In [1]: import numpy as np

In [2]: np.set_printoptions(precision=2, suppress=True, linewidth=120, floatmode="fixed")

In [3]: data = np.loadtxt("test7.csv", delimiter=",")

In [4]: data
Out[4]: 
array([[0.00, 0.00, 0.00, 0.00, 0.00, 0.00, 0.00, 0.00, 0.00],
       [0.00, 0.00, 0.00, 0.00, 0.00, 0.00, 0.00, 0.00, 2.00],
       [0.00, 0.00, 0.00, 0.00, 0.00, 0.00, 0.00, 0.00, 1.00],
       [0.00, 0.00, 0.00, 0.00, 0.00, 0.00, 0.00, 0.00, 1.00],
       [0.00, 0.00, 0.00, 0.00, 0.00, 0.00, 0.00, 0.00, 1.00],
       [0.00, 0.00, 0.00, 0.00, 0.00, 0.00, 0.00, 0.00, 2.00],
       [0.00, 0.00, 0.00, 0.00, 0.00, 0.00, 0.00, 0.00, 0.00],
       [0.00, 0.00, 0.00, 0.00, 0.00, 0.00, 0.00, 0.00, 2.00],
       [0.00, 2.00, 1.00, 1.00, 1.00, 2.00, 0.00, 2.00, 0.00]])

In [5]: rank = np.linalg.matrix_rank(data)

In [6]: print(rank)
2

In [7]: null = np.linalg.svd(data)[2][rank:].T

In [8]: null @ null.T
Out[8]: 
array([[ 1.00,  0.00,  0.00,  0.00,  0.00,  0.00,  0.00,  0.00,  0.00],
       [ 0.00,  0.73, -0.13, -0.13, -0.13, -0.27,  0.00, -0.27,  0.00],
       [ 0.00, -0.13,  0.93, -0.07, -0.07, -0.13,  0.00, -0.13,  0.00],
       [ 0.00, -0.13, -0.07,  0.93, -0.07, -0.13,  0.00, -0.13,  0.00],
       [ 0.00, -0.13, -0.07, -0.07,  0.93, -0.13,  0.00, -0.13,  0.00],
       [ 0.00, -0.27, -0.13, -0.13, -0.13,  0.73,  0.00, -0.27,  0.00],
       [ 0.00,  0.00,  0.00,  0.00,  0.00,  0.00,  1.00,  0.00,  0.00],
       [ 0.00, -0.27, -0.13, -0.13, -0.13, -0.27,  0.00,  0.73,  0.00],
       [ 0.00,  0.00,  0.00,  0.00,  0.00,  0.00,  0.00,  0.00,  0.00]])

In [9]: [int(np.linalg.matrix_rank(data[:, :j + 1])) for j in range(9)]
Out[9]: [0, 1, 1, 1, 1, 1, 1, 1, 2]

In [10]: np.allclose(data @ null, 0)
Out[10]: True

In [11]: ev, vecs = np.linalg.eigh(data)

In [12]: np.linalg.eigvalsh(data + 4 * np.eye(9))
Out[12]: array([0.13, 4.00, 4.00, 4.00, 4.00, 4.00, 4.00, 4.00, 7.87])

In [13]: np.unique(ev.round(6) + 0, return_counts=True)[1]
Out[13]: array([1, 7, 1])

In [14]: np.round(vecs.T @ vecs, 2) + 0
Out[14]: 
array([[1.00, 0.00, 0.00, 0.00, 0.00, 0.00, 0.00, 0.00, 0.00],
       [0.00, 1.00, 0.00, 0.00, 0.00, 0.00, 0.00, 0.00, 0.00],
       [0.00, 0.00, 1.00, 0.00, 0.00, 0.00, 0.00, 0.00, 0.00],
       [0.00, 0.00, 0.00, 1.00, 0.00, 0.00, 0.00, 0.00, 0.00],
       [0.00, 0.00, 0.00, 0.00, 1.00, 0.00, 0.00, 0.00, 0.00],
       [0.00, 0.00, 0.00, 0.00, 0.00, 1.00, 0.00, 0.00, 0.00],
       [0.00, 0.00, 0.00, 0.00, 0.00, 0.00, 1.00, 0.00, 0.00],
       [0.00, 0.00, 0.00, 0.00, 0.00, 0.00, 0.00, 1.00, 0.00],
       [0.00, 0.00, 0.00, 0.00, 0.00, 0.00, 0.00, 0.00, 1.00]])

In [15]: print(ev.round(2) + 0)
[-3.87  0.00  0.00  0.00  0.00  0.00  0.00  0.00  3.87]

In [16]: print(np.round(vecs.T @ data @ vecs, 2) + 0)
[[-3.87  0.00  0.00  0.00  0.00  0.00  0.00  0.00  0.00]
 [ 0.00  0.00  0.00  0.00  0.00  0.00  0.00  0.00  0.00]
 [ 0.00  0.00  0.00  0.00  0.00  0.00  0.00  0.00  0.00]
 [ 0.00  0.00  0.00  0.00  0.00  0.00  0.00  0.00  0.00]
 [ 0.00  0.00  0.00  0.00  0.00  0.00  0.00  0.00  0.00]
 [ 0.00  0.00  0.00  0.00  0.00  0.00  0.00  0.00  0.00]
 [ 0.00  0.00  0.00  0.00  0.00  0.00  0.00  0.00  0.00]
 [ 0.00  0.00  0.00  0.00  0.00  0.00  0.00  0.00  0.00]
 [ 0.00  0.00  0.00  0.00  0.00  0.00  0.00  0.00  3.87]]

In [17]: np.round(np.linalg.eigvalsh(data @ data), 2) + 0
Out[17]: array([ 0.00,  0.00,  0.00,  0.00,  0.00,  0.00,  0.00, 15.00, 15.00])

In [18]: X = np.load("w.npy")

In [19]: X
Out[19]: 
array([[ 0.42, -0.25,  0.42],
       [-0.25,  0.15, -0.25],
       [ 0.42, -0.25,  0.42]])

In [20]: print(round(float(np.trace(np.linalg.pinv(X) @ X)), 2))
1.0

In [21]: np.linalg.lstsq(X[:-1].T, X[-1])[2]
Out[21]: np.int32(1)

In [22]: np.allclose(X[:-1].T @ np.linalg.lstsq(X[:-1].T, X[-1])[0], X[-1])
Out[22]: True

In [23]: print(np.abs(np.diag(np.linalg.qr(X)[1])) > 1e-9)
[ True False False]

In [24]: K = np.load("block7.npy")

In [25]: print(K)
[[ 0  0  0  0  3  0  0  1  1]
 [ 0 -2  0  0  0 -2  0  0  0]
 [ 0  0  0  0  0  0  0  2  0]
 [-3  0  0  0  0  0 -2  3  0]
 [ 3 -3  0  1  0 -1  0  1  0]]

In [26]: x = np.array([3, 2, 0, 1, 0, 0, 0, 2, 3])

In [27]: K * x
Out[27]: 
array([[ 0,  0,  0,  0,  0,  0,  0,  2,  3],
       [ 0, -4,  0,  0,  0,  0,  0,  0,  0],
       [ 0,  0,  0,  0,  0,  0,  0,  4,  0],
       [-9,  0,  0,  0,  0,  0,  0,  6,  0],
       [ 9, -6,  0,  1,  0,  0,  0,  2,  0]])

In [28]: print(K @ x)
[ 5 -4  4 -3  6]

In [29]: K @ np.ones(9)
Out[29]: array([ 5.00, -4.00,  2.00, -2.00,  1.00])

In [30]: K @ np.eye(9)[6]
Out[30]: array([ 0.00,  0.00,  0.00, -2.00,  0.00])

In [31]: x @ K
---------------------------------------------------------------------------
ValueError                                Traceback (most recent call last)
Cell In[31], line 1
----> 1 x @ K

ValueError: matmul: Input operand 1 has a mismatch in its core dimension 0, with gufunc signature (n?,k),(k,m?)->(n?,m?) (size 5 is different from 9)

In [32]: np.einsum("ij,j->i", K, x)
Out[32]: array([ 5, -4,  4, -3,  6])

In [33]: W = np.array([[2, 1],
    ...:     [-1, 3],
    ...:     [0, 2],
    ...:     [-3, -2],
    ...:     [-1, 2],
    ...:     [-3, 0],
    ...:     [-1, -3],
    ...:     [-3, 3],
    ...:     [-3, -1]])

In [34]: b = np.array([0, -1])

In [35]: hid = np.maximum(K @ W + b, 0)

In [36]: print((hid > 0).astype(int))
[[0 1]
 [1 0]
 [0 1]
 [0 1]
 [1 0]]

In [37]: hid
Out[37]: 
array([[ 0,  7],
       [ 8,  0],
       [ 0,  5],
       [ 0, 11],
       [ 6,  0]])

In [38]: cent = np.array([[-4, -3], [5, -1]])

In [39]: hid @ cent
Out[39]: 
array([[ 35,  -7],
       [-32, -24],
       [ 25,  -5],
       [ 55, -11],
       [-24, -18]])

In [40]: (hid @ cent).round(6).argmax(axis=1)
Out[40]: array([0, 1, 0, 0, 1])

In [41]: rng = np.random.default_rng(64453)

In [42]: W0 = np.eye(5, dtype=int)[rng.permutation(5)]

In [43]: W0
Out[43]: 
array([[0, 0, 0, 1, 0],
       [0, 0, 1, 0, 0],
       [0, 1, 0, 0, 0],
       [1, 0, 0, 0, 0],
       [0, 0, 0, 0, 1]])

In [44]: W0 @ W0
Out[44]: 
array([[1, 0, 0, 0, 0],
       [0, 1, 0, 0, 0],
       [0, 0, 1, 0, 0],
       [0, 0, 0, 1, 0],
       [0, 0, 0, 0, 1]])

In [45]: Q, vecs = np.linalg.qr(W0[:, :4])[0], np.linalg.qr(W0[:, 4:])[0]

In [46]: sig = np.linalg.svd(Q.T @ vecs, compute_uv=False)

In [47]: round(np.linalg.norm(Q @ Q.T - vecs @ vecs.T, 2), 2)
Out[47]: np.float64(1.0)

In [48]: (sig > 0.9).sum()
Out[48]: np.int64(0)

In [49]: np.linalg.norm(W0, axis=0)
Out[49]: array([1.00, 1.00, 1.00, 1.00, 1.00])

In [50]: W0[:, 1] @ W0[:, 2]
Out[50]: np.int64(0)

In [51]: np.linalg.pinv(W0)
Out[51]: 
array([[0.00, 0.00, 0.00, 1.00, 0.00],
       [0.00, 0.00, 1.00, 0.00, 0.00],
       [0.00, 1.00, 0.00, 0.00, 0.00],
       [1.00, 0.00, 0.00, 0.00, 0.00],
       [0.00, 0.00, 0.00, 0.00, 1.00]])

In [52]: ev, vecs = np.linalg.eigh(W0)

In [53]: np.linalg.svd(W0, compute_uv=False)
Out[53]: array([1.00, 1.00, 1.00, 1.00, 1.00])

In [54]: np.round(vecs @ np.diag(ev) @ vecs.T, 2) + 0
Out[54]: 
array([[0.00, 0.00, 0.00, 1.00, 0.00],
       [0.00, 0.00, 1.00, 0.00, 0.00],
       [0.00, 1.00, 0.00, 0.00, 0.00],
       [1.00, 0.00, 0.00, 0.00, 0.00],
       [0.00, 0.00, 0.00, 0.00, 1.00]])

In [55]: ev.sum(), np.trace(W0)
Out[55]: (np.float64(1.0), np.int64(1))

In [56]: G = W0.T @ W0

In [57]: (W0 @ W0.T).shape
Out[57]: (5, 5)

In [58]: print(np.trace(G), (W0 ** 2).sum())
5 5

In [59]: print(np.diag(G))
[1 1 1 1 1]

In [60]: np.linalg.svd(W0, compute_uv=False) ** 2
Out[60]: array([1.00, 1.00, 1.00, 1.00, 1.00])
